$ python -q
>>> import numpy as np
>>> import numpy.linalg as la
>>> np.set_printoptions(suppress=True, linewidth=160)
>>> def rd(a):
...     return np.round(a, 1) + 0
... 
>>> E = np.array([[-1, -1, -1, -2, 1, -1, -1],
...     [2, 0, 0, -1, 1, 2, 1],
...     [-1, 0, 1, -1, 1, 2, 1],
...     [0, 1, 2, 2, 1, 0, -2],
...     [2, 0, -1, 0, 1, 1, -2],
...     [0, 2, 1, 0, 1, -1, -2],
...     [-2, 1, 2, -2, 2, 1, 2],
...     [2, -1, -1, 2, -1, -1, 1],
...     [-1, -1, -1, -2, 1, -1, -1]])
>>> blk = np.stack([E, 2 * E, E[::-1]])
>>> blk.sum(axis=0)
array([[-4, -4, -4, -8,  4, -4, -4],
       [ 8, -1, -1, -1,  2,  5,  4],
       [-5,  1,  5, -5,  5,  7,  5],
       [ 0,  5,  7,  6,  4, -1, -8],
       [ 8,  0, -4,  0,  4,  4, -8],
       [ 0,  7,  5,  2,  4, -3, -8],
       [-7,  3,  7, -7,  7,  5,  7],
       [ 8, -3, -3,  5, -2, -1,  4],
       [-4, -4, -4, -8,  4, -4, -4]])
>>> blk.shape
(3, 9, 7)
>>> (blk @ E.T).shape
(3, 9, 9)
>>> E - E[0]
array([[ 0,  0,  0,  0,  0,  0,  0],
       [ 3,  1,  1,  1,  0,  3,  2],
       [ 0,  1,  2,  1,  0,  3,  2],
       [ 1,  2,  3,  4,  0,  1, -1],
       [ 3,  1,  0,  2,  0,  2, -1],
       [ 1,  3,  2,  2,  0,  0, -1],
       [-1,  2,  3,  0,  1,  2,  3],
       [ 3,  0,  0,  4, -2,  0,  2],
       [ 0,  0,  0,  0,  0,  0,  0]])
>>> E[9]
Traceback (most recent call last):
  File "<python-input-10>", line 1, in <module>
    E[9]
    ~^^^
IndexError: index 9 is out of bounds for axis 0 with size 9
>>> np.abs(E).max()
np.int64(2)
>>> np.count_nonzero(E)
np.int64(54)
